$ python3 -q
>>> import numpy as np
>>> from numpy import linalg as LA
>>> np.set_printoptions(suppress=True, linewidth=120)
>>> out = np.array([[3, -3, 5], [4, 5, -5], [-5, -1, 5]])
>>> data = np.triu(out)
>>> data
array([[ 3, -3,  5],
       [ 0,  5, -5],
       [ 0,  0,  5]])
>>> # triangular
>>> out = np.array([[-2, -2, 1], [2, 0, 2], [-2, 0, 1]])
>>> np.einsum("ik,kj->ji", data, out)
array([[-22,  20, -10],
       [ -6,   0,   0],
       [  2,   5,   5]])
>>> np.vstack([data, out.T]).shape
(6, 3)
>>> np.einsum("ij->j", data)
array([3, 2, 5])
>>> out.T @ data.T
array([[-22,  20, -10],
       [ -6,   0,   0],
       [  2,   5,   5]])
>>> A = np.loadtxt("dump.csv", delimiter=",")
>>> A
array([[ 5., -4.,  5., -4.,  5., -4.],
       [ 7., -7.,  7., -7.,  7., -7.],
       [-7., -2., -7., -2., -7., -2.],
       [ 5., -4.,  5., -4.,  5., -4.],
       [ 7., -7.,  7., -7.,  7., -7.],
       [-7., -2., -7., -2., -7., -2.]])
>>> # row 3 repeats row 0
>>> U, s, Vt = LA.svd(A, full_matrices=False)
>>> np.round(np.cumsum(s ** 2) / np.sum(s ** 2), 1)
array([0.8, 1. , 1. , 1. , 1. , 1. ])
>>> round(np.sqrt((s ** 2).sum()), 1), round(LA.norm(A), 1)
(np.float64(33.9), np.float64(33.9))
>>> np.round(s / s[0], 1) + 0
array([1. , 0.5, 0. , 0. , 0. , 0. ])
>>> np.abs(U[:, 0]).round(6).argmax()
np.int64(1)
>>> np.round(Vt @ Vt.T, 1) + 0
array([[1., 0., 0., 0., 0., 0.],
       [0., 1., 0., 0., 0., 0.],
       [0., 0., 1., 0., 0., 0.],
       [0., 0., 0., 1., 0., 0.],
       [0., 0., 0., 0., 1., 0.],
       [0., 0., 0., 0., 0., 1.]])
>>> np.round(U.T @ A @ Vt.T, 1) + 0
array([[30.7,  0. ,  0. ,  0. ,  0. ,  0. ],
       [ 0. , 14.4,  0. ,  0. ,  0. ,  0. ],
       [ 0. ,  0. ,  0. ,  0. ,  0. ,  0. ],
       [ 0. ,  0. ,  0. ,  0. ,  0. ,  0. ],
       [ 0. ,  0. ,  0. ,  0. ,  0. ,  0. ],
       [ 0. ,  0. ,  0. ,  0. ,  0. ,  0. ]])
>>> (s > 1e-8).sum()
np.int64(2)
>>> W0 = np.maximum(np.array([[1], [8], [9], [4], [6], [2], [0], [3], [3], [6], [9], [2], [8], [9]]) @ np.array([[5, 3, 5]]) + np.array([4, 4, 9]), 0)
>>> W0
array([[ 9,  7, 14],
       [44, 28, 49],
       [49, 31, 54],
       [24, 16, 29],
       [34, 22, 39],
       [14, 10, 19],
       [ 4,  4,  9],
       [19, 13, 24],
       [19, 13, 24],
       [34, 22, 39],
       [49, 31, 54],
       [14, 10, 19],
       [44, 28, 49],
       [49, 31, 54]])
>>> U, s, Vt = LA.svd(W0)
>>> V = Vt[:(s > 1e-8).sum()]
>>> rng = np.random.default_rng(32683)
>>> x0 = W0[9] + -2 * W0[8] + rng.integers(2) * np.eye(3)[0]
>>> x0
array([-3., -4., -9.])
>>> np.round(V.T @ V, 1)
array([[ 0.9,  0.2, -0.1],
       [ 0.2,  0.2,  0.3],
       [-0.1,  0.3,  0.9]])
>>> Z = np.array([[2, 0, 1], [0, 3, 0], [3, 1, 1]])
>>> K = np.repeat(Z, 14 // 3, axis=0)
>>> K = K + 0.3 * rng.normal(size=K.shape)
>>> K.round(1) + 0
array([[ 2. ,  0. ,  1. ],
       [ 2.2,  0.1,  0.9],
       [ 2. ,  0. ,  0.6],
       [ 2.5, -0.7,  1.3],
       [ 0.4,  3.5,  0.5],
       [-0.2,  2.4,  0.1],
       [ 0. ,  3.1,  0.3],
       [ 0. ,  3.2, -0.5],
       [ 3. ,  0.6,  1.3],
       [ 3.1,  0.7,  0.9],
       [ 2.7,  1.6,  1.3],
       [ 3.6,  1.1,  1.2]])
>>> (A + A.T) / 2
array([[ 5. ,  1.5, -1. ,  0.5,  6. , -5.5],
       [ 1.5, -7. ,  2.5, -5.5,  0. , -4.5],
       [-1. ,  2.5, -7. ,  1.5,  0. , -4.5],
       [ 0.5, -5.5,  1.5, -4. , -1. , -3. ],
       [ 6. ,  0. ,  0. , -1. ,  7. , -7. ],
       [-5.5, -4.5, -4.5, -3. , -7. , -2. ]])
>>> print(np.round(np.sort(np.abs(LA.eigvals(A))), 1) + 0)
[0. 0. 0. 0. 0. 8.]
>>> np.allclose(A, A.T)
False
>>> np.round(LA.matrix_power(A, 2), 1)
array([[  5., -13.,   5., -13.,   5., -13.],
       [  0.,   0.,   0.,   0.,   0.,   0.],
       [-45., 117., -45., 117., -45., 117.],
       [  5., -13.,   5., -13.,   5., -13.],
       [  0.,   0.,   0.,   0.,   0.,   0.],
       [-45., 117., -45., 117., -45., 117.]])
>>> (A - A.T) / 2
array([[ 0. , -5.5,  6. , -4.5, -1. ,  1.5],
       [ 5.5,  0. ,  4.5, -1.5,  7. , -2.5],
       [-6. , -4.5,  0. , -3.5, -7. ,  2.5],
       [ 4.5,  1.5,  3.5,  0. ,  6. , -1. ],
       [ 1. , -7. ,  7. , -6. ,  0. ,  0. ],
       [-1.5,  2.5, -2.5,  1. ,  0. ,  0. ]])
>>> A @ A
array([[  5., -13.,   5., -13.,   5., -13.],
       [  0.,   0.,   0.,   0.,   0.,   0.],
       [-45., 117., -45., 117., -45., 117.],
       [  5., -13.,   5., -13.,   5., -13.],
       [  0.,   0.,   0.,   0.,   0.,   0.],
       [-45., 117., -45., 117., -45., 117.]])
>>> np.trace(A)
np.float64(-8.0)
>>> round(np.abs(LA.eigvals(A)).max(), 1)
np.float64(8.0)
>>> np.round(np.sort(LA.eigvals(data)), 1)
array([3., 5., 5.])
>>> LA.matrix_rank(data - data[0, 0] * np.eye(3))
np.int64(2)
>>> gram = np.cov(K, rowvar=False)
>>> np.round(np.polyfit(K[:, 1], K[:, 0], 1), 1)
array([-0.7,  2.7])
>>> np.round(np.corrcoef(K.T), 1)
array([[ 1. , -0.7,  0.9],
       [-0.7,  1. , -0.7],
       [ 0.9, -0.7,  1. ]])
>>> W = np.array([[-5, 0, 0, 3, -4], [3, -4, 0, -4, 0], [0, 1, 0, -3, -1]])
>>> c = np.array([1, -2, -2, 0, -1])
>>> act = np.maximum(K @ W + c, 0)
>>> act.round(1)
array([[ 0. ,  0. ,  0. ,  2.8,  0. ],
       [ 0. ,  0. ,  0. ,  3.3,  0. ],
       [ 0. ,  0. ,  0. ,  4.1,  0. ],
       [ 0. ,  1.9,  0. ,  6.3,  0. ],
       [ 9.7,  0. ,  0. ,  0. ,  0. ],
       [ 9.1,  0. ,  0. ,  0. ,  0. ],
       [10.6,  0. ,  0. ,  0. ,  0. ],
       [10.7,  0. ,  0. ,  0. ,  0. ],
       [ 0. ,  0. ,  0. ,  3. ,  0. ],
       [ 0. ,  0. ,  0. ,  3.7,  0. ],
       [ 0. ,  0. ,  0. ,  0. ,  0. ],
       [ 0. ,  0. ,  0. ,  2.8,  0. ]])
>>> LA.matrix_rank(act)
np.int64(3)
>>> (act > 0).astype(int)
array([[0, 0, 0, 1, 0],
       [0, 0, 0, 1, 0],
       [0, 0, 0, 1, 0],
       [0, 1, 0, 1, 0],
       [1, 0, 0, 0, 0],
       [1, 0, 0, 0, 0],
       [1, 0, 0, 0, 0],
       [1, 0, 0, 0, 0],
       [0, 0, 0, 1, 0],
       [0, 0, 0, 1, 0],
       [0, 0, 0, 0, 0],
       [0, 0, 0, 1, 0]])
>>> Z = np.array([[2, -2, 9], [8, 5, 5], [6, 2, -7], [-2, 2, -2], [-5, -4, -2]])
>>> W @ Z
array([[  4,  32, -43],
       [-18, -34,  15],
       [ 19,   3,  13]])
>>> (act @ Z).round(6).argmax(axis=1)
array([1, 1, 1, 1, 2, 2, 2, 2, 1, 1, 0, 1])
>>> x0 = np.array([-8, 3, -5])
>>> target = K @ x0
>>> c, lr = np.zeros(3), 1 / LA.norm(K, 2) ** 2
>>> for i in range(8):
...     c -= lr * K.T @ (K @ c - target)
...     if i % 2 == 0: print(i, round(LA.norm(K @ c - target), 1))
... 
0 19.1
2 4.7
4 1.7
6 1.4
>>> print(round(LA.cond(K), 1))
10.1
>>> F = np.loadtxt("w.csv", delimiter=",")
>>> print(F)
[[  0.   0.  -4.]
 [  0.   0.  -8.]
 [  0.   0. -12.]
 [  0.   0. -12.]]
>>> # column 2 is much longer than the rest
>>> F[:, 1] @ F[:, 0]
np.float64(0.0)
>>> feats = np.array([[1, -1, 1], [1, 0, 0], [1, 1, 1]])
>>> print(np.kron(np.eye(2, dtype=int), feats))
[[ 1 -1  1  0  0  0]
 [ 1  0  0  0  0  0]
 [ 1  1  1  0  0  0]
 [ 0  0  0  1 -1  1]
 [ 0  0  0  1  0  0]
 [ 0  0  0  1  1  1]]
>>> np.einsum("ij,ji->", feats, feats)
np.int64(2)
>>> O, V = LA.qr(feats[:, :2])[0], LA.qr(feats[:, 2:])[0]
>>> s = LA.svd(O.T @ V, compute_uv=False)
>>> s.round(1)
array([0.8])
>>> round(float(LA.norm(O @ O.T - V @ V.T, 2)), 1)
1.0
>>> u = np.array([0, 5])
>>> print(np.cross(feats[1, :3], feats[0, :3]))
[ 0 -1 -1]
>>> print(np.array([np.convolve(row, u, "same") for row in feats]))
[[ 0  5 -5]
 [ 0  5  0]
 [ 0  5  5]]
>>> np.polyval(u, feats[1])
array([5, 5, 5])
>>> out = feats / np.sqrt((feats ** 2).mean(axis=1, keepdims=True))
>>> print(LA.matrix_rank(out) == LA.matrix_rank(feats))
True
>>> LA.matrix_rank(feats - feats.mean(axis=1, keepdims=True))
np.int64(2)
>>> np.round(LA.norm(out, axis=1), 1)
array([1.7, 1.7, 1.7])
>>> np.round(A @ LA.pinv(A) @ A, 1)
array([[ 5., -4.,  5., -4.,  5., -4.],
       [ 7., -7.,  7., -7.,  7., -7.],
       [-7., -2., -7., -2., -7., -2.],
       [ 5., -4.,  5., -4.,  5., -4.],
       [ 7., -7.,  7., -7.,  7., -7.],
       [-7., -2., -7., -2., -7., -2.]])
>>> np.abs(np.diag(LA.qr(A)[1])) > 1e-9
array([ True,  True, False, False, False, False])
>>> LA.lstsq(A[:-1].T, A[-1])[2]
np.int32(2)
>>> M = np.array([[0, 1, 1], [1, 0, 1], [1, 1, 0]])
>>> out = M / LA.norm(M, axis=1, keepdims=True)
>>> gram = out @ out.T
>>> np.round(LA.norm(out, axis=1), 1)
array([1., 1., 1.])
>>> print(np.argwhere(np.triu(np.abs(gram) > 0.95, 1)))
[]
>>> print(gram.round(1))
[[1.  0.5 0.5]
 [0.5 1.  0.5]
 [0.5 0.5 1. ]]
>>> gram[0].round(1)
array([1. , 0.5, 0.5])
>>> w, V = LA.eigh(M)
>>> x0 = np.array([4, 5, 2])
>>> print(np.round(V * np.maximum(w, 0) @ V.T, 1))
[[0.7 0.7 0.7]
 [0.7 0.7 0.7]
 [0.7 0.7 0.7]]
>>> round(x0 @ M @ x0 / (x0 @ x0), 1), np.round(w[0], 1), np.round(w[-1], 1)
(np.float64(1.7), np.float64(-1.0), np.float64(2.0))
>>> theta = np.radians(30)
>>> r_ = np.eye(3)
>>> r_[0, 0] = r_[2, 2] = np.cos(theta)
>>> r_[0, 2], r_[2, 0] = -np.sin(theta), np.sin(theta)
>>> r_.round(1)
array([[ 0.9,  0. , -0.5],
       [ 0. ,  1. ,  0. ],
       [ 0.5,  0. ,  0.9]])
>>> out = M @ r_.T
>>> out.round(1)
array([[-0.5,  1. ,  0.9],
       [ 0.4,  0. ,  1.4],
       [ 0.9,  1. ,  0.5]])
>>> print(np.round(np.abs(out - M).max(axis=0), 1))
[0.6 0.  0.5]
>>> round(LA.det(r_), 1), np.round(np.trace(r_), 1)
(np.float64(1.0), np.float64(2.7))
>>> np.allclose(M @ M.T, out @ out.T)
True
>>> np.allclose(M @ M.T, M.T @ M)
True
>>> print(np.allclose(M, M.T))
True
>>> (M + M.T) / 2
array([[0., 1., 1.],
       [1., 0., 1.],
       [1., 1., 0.]])
>>> np.trace(M)
np.int64(0)
>>> LA.matrix_power(M, 3)
array([[2, 3, 3],
       [3, 2, 3],
       [3, 3, 2]])
>>> print(M @ M)
[[2 1 1]
 [1 2 1]
 [1 1 2]]
>>> round(np.abs(LA.eigvals(M)).max(), 1)
np.float64(2.0)
>>> round(float(LA.det(M)), 1)
2.0
>>> arr = np.load("mat.npy")
>>> print(arr)
[[-0.4 -1.6 -1.2 -0.1]
 [ 1.6 -0.4 -0.5  2.1]
 [ 1.7 -0.2 -1.  -0.2]]
>>> def softmax(z):
...     e = np.exp(z - z.max(axis=-1, keepdims=True))
...     return e / e.sum(axis=-1, keepdims=True)
... 
>>> np.round(softmax(arr[1] + -2), 1) + 0
array([0.3, 0. , 0. , 0.6])
>>> att = arr @ arr.T / np.sqrt(4)
>>> print(np.round(softmax(att), 1) + 0)
[[0.7 0.1 0.1]
 [0.  0.9 0.1]
 [0.1 0.3 0.6]]
>>> np.round(softmax(att + np.triu(np.full(att.shape, -np.inf), 1)), 1) + 0
array([[1. , 0. , 0. ],
       [0. , 1. , 0. ],
       [0.1, 0.3, 0.6]])
>>> print(np.round(softmax(att)[1] @ arr, 1))
[ 1.6 -0.4 -0.6  1.8]
>>> t3 = np.stack([arr, -3 * arr, arr[::-1]])
>>> print(t3.shape)
(3, 3, 4)
>>> np.round(t3.sum(axis=0), 1) + 0
array([[ 2.5,  3. ,  1.4,  0. ],
       [-1.6,  0.4,  0.5, -2.1],
       [-3.8, -1.2,  0.8,  0.3]])
>>> np.round(np.einsum("bij,cij->bc", t3, t3), 1)
array([[ 15.5, -46.6,   9.1],
       [-46.6, 139.7, -27.3],
       [  9.1, -27.3,  15.5]])
>>> np.round(LA.norm(t3, axis=(1, 2)), 1)
array([ 3.9, 11.8,  3.9])
>>> out = arr / LA.norm(arr, axis=1)
Traceback (most recent call last):
  File "<python-input-126>", line 1, in <module>
    out = arr / LA.norm(arr, axis=1)
          ~~~~^~~~~~~~~~~~~~~~~~~~~~
ValueError: operands could not be broadcast together with shapes (3,4) (3,) 
>>> out = arr / LA.norm(arr, axis=1, keepdims=True)
>>> gram = out @ out.T
>>> gram[0].round(1)
array([1. , 0.1, 0.2])
>>> print(np.round(LA.norm(out, axis=1), 1))
[1. 1. 1.]
>>> print(round(np.degrees(np.arccos(np.clip(gram[0, 2], -1, 1))), 1))
77.8
>>> np.round(arr[1] @ arr[0], 1)
np.float64(0.4)
>>> LA.norm(arr, axis=1).argmax()
np.int64(1)
>>> np.round(LA.norm(arr, axis=1), 1)
array([2. , 2.7, 2. ])
>>> print(round(float(LA.norm(arr[1] - arr[0])), 1))
3.3
>>> x0 = np.array([0, 1, 3, 1])
>>> a = np.maximum(arr @ x0, 0)
>>> arr * (a > 1e-9)[:, None]
array([[-0. , -0. , -0. , -0. ],
       [ 1.6, -0.4, -0.5,  2.1],
       [ 0. , -0. , -0. , -0. ]])
>>> np.round(np.maximum(arr @ x0, 0) - np.maximum(-arr @ x0, 0), 1)
array([-5.3,  0.2, -3.4])
>>> print(np.flatnonzero(a > 1e-9))
[1]
